$ python3 -q
>>> import numpy as np
>>> np.set_printoptions(precision=2, suppress=True, linewidth=100)
>>> rnd = lambda a: np.round(a, 2) + 0
>>> u = np.array([5, 1, 5])
>>> r1 = np.array([1, -2, -1, 0, 3, 3])
>>> X = u[:, None] + r1[None, :]
>>> print(X)
[[ 6  3  4  5  8  8]
 [ 2 -1  0  1  4  4]
 [ 6  3  4  5  8  8]]
>>> Uu, sv, VT = np.linalg.svd(X)
>>> print(rnd(sv))
[21.38  2.99  0.  ]
>>> print(np.argmax(sv[:-1] / (sv[1:] + 1e-6)) + 1)
2
>>> out = Uu[:, :2] @ np.diag(sv[:2]) @ VT[:2]
>>> print(rnd(np.linalg.norm(X - out, 2)), rnd(sv[2]))
0.0 0.0
>>> print(rnd(out))
[[ 6.  3.  4.  5.  8.  8.]
 [ 2. -1.  0.  1.  4.  4.]
 [ 6.  3.  4.  5.  8.  8.]]
>>> print(rnd(np.linalg.norm(X - out) / np.linalg.norm(X)))
0.0
>>> feats = np.load("layer2.npy")
>>> print(feats)
[[-0.6  -0.2   0.4  -0.1 ]
 [ 0.6  -1.    0.7  -0.6 ]
 [ 0.62 -1.08  0.68 -0.63]
 [ 0.5   0.9  -0.8  -1.2 ]]
>>> out = feats / np.sqrt((feats ** 2).mean(axis=1, keepdims=True))
>>> print(rnd(feats - feats.mean(axis=1, keepdims=True)))
[[-0.48 -0.08  0.52  0.02]
 [ 0.68 -0.92  0.77 -0.52]
 [ 0.72 -0.98  0.78 -0.53]
 [ 0.65  1.05 -0.65 -1.05]]
>>> print(np.linalg.matrix_rank(out) == np.linalg.matrix_rank(feats))
True
>>> print(np.linalg.matrix_rank(feats - feats.mean(axis=1, keepdims=True)))
3
>>> print(rnd(out[0]))
[-1.59 -0.53  1.06 -0.26]
>>> print(rnd(np.linalg.eigvals(feats).sum().real))
-2.12
>>> print(rnd(np.poly(feats)))
[1.   2.12 1.33 0.38 0.1 ]
>>> print(np.kron(np.eye(2, dtype=int), feats))
[[-0.6  -0.2   0.4  -0.1  -0.   -0.    0.   -0.  ]
 [ 0.6  -1.    0.7  -0.6   0.   -0.    0.   -0.  ]
 [ 0.62 -1.08  0.68 -0.63  0.   -0.    0.   -0.  ]
 [ 0.5   0.9  -0.8  -1.2   0.    0.   -0.   -0.  ]
 [-0.   -0.    0.   -0.   -0.6  -0.2   0.4  -0.1 ]
 [ 0.   -0.    0.   -0.    0.6  -1.    0.7  -0.6 ]
 [ 0.   -0.    0.   -0.    0.62 -1.08  0.68 -0.63]
 [ 0.    0.   -0.   -0.    0.5   0.9  -0.8  -1.2 ]]
>>> print(rnd(np.linalg.det(2 * feats)), rnd(np.linalg.det(feats)))
1.66 0.1
>>> print(rnd(np.linalg.eigvals(feats)))
[-1.24+0.j   -0.7 +0.j   -0.09+0.33j -0.09-0.33j]
>>> Q = feats.astype(float).copy()
>>> for j in range(4):
...     Q[:, j] -= Q[:, :j] @ (Q[:, :j].T @ Q[:, j])
...     Q[:, j] /= np.linalg.norm(Q[:, j])
... 
>>> print(rnd(Q))
[[-0.52 -0.31  0.7  -0.39]
 [ 0.52 -0.42  0.5   0.56]
 [ 0.53 -0.47 -0.19 -0.68]
 [ 0.43  0.71  0.48 -0.28]]
>>> K = np.load("a.npy")
>>> print(rnd(K))
[[ 0.95 -0.14 -0.14  0.23]
 [-0.14  0.59 -0.41  0.68]
 [-0.14 -0.41  0.59  0.68]
 [ 0.23  0.68  0.68 -0.14]]
>>> out = K / np.linalg.norm(K, axis=1, keepdims=True)
>>> cov = out @ out.T
>>> print(rnd(np.linalg.norm(out, axis=1)))
[1. 1. 1. 1.]
>>> print((np.abs(cov) > 0.9).astype(int))
[[1 0 0 0]
 [0 1 0 0]
 [0 0 1 0]
 [0 0 0 1]]
>>> print(np.degrees(np.arccos(np.clip(cov[1, 2], -1, 1))))
90.0
>>> print(np.argwhere(np.triu(np.abs(cov) > 0.95, 1)))
[]
>>> T = np.stack([K, 5 * K, K[::-1]])
>>> print((T @ K.T).shape)
(3, 4, 4)
>>> print(rnd(np.linalg.norm(T, axis=(1, 2))))
[ 2. 10.  2.]
>>> rng = np.random.default_rng(3424)
>>> out = K + rng.integers(-2, 3, (4, 2)) @ rng.integers(-2, 3, (2, 4))
>>> print(rnd(out))
[[ 2.95  1.86  3.86 -7.77]
 [ 0.86  3.59  1.59 -5.32]
 [-1.14  2.59 -1.41  0.68]
 [ 2.23  2.68  4.68 -8.14]]
>>> print(rnd(out - K))
[[ 2.  2.  4. -8.]
 [ 1.  3.  2. -6.]
 [-1.  3. -2.  0.]
 [ 2.  2.  4. -8.]]
>>> vec = np.array([-1, 1, 1, 2])
>>> print(rnd(np.linalg.norm(vec)), rnd(np.linalg.norm(K @ vec)))
2.65 2.65
>>> print(rnd(np.linalg.inv(K)))
[[ 0.95 -0.14 -0.14  0.23]
 [-0.14  0.59 -0.41  0.68]
 [-0.14 -0.41  0.59  0.68]
 [ 0.23  0.68  0.68 -0.14]]
>>> print(rnd(np.sort(np.abs(np.degrees(np.angle(np.linalg.eigvals(K)))))))
[  0.   0.   0. 180.]
>>> print([p for p in range(1, 25) if np.allclose(np.linalg.matrix_power(K, p), np.eye(4))])
[2, 4, 6, 8, 10, 12, 14, 16, 18, 20, 22, 24]
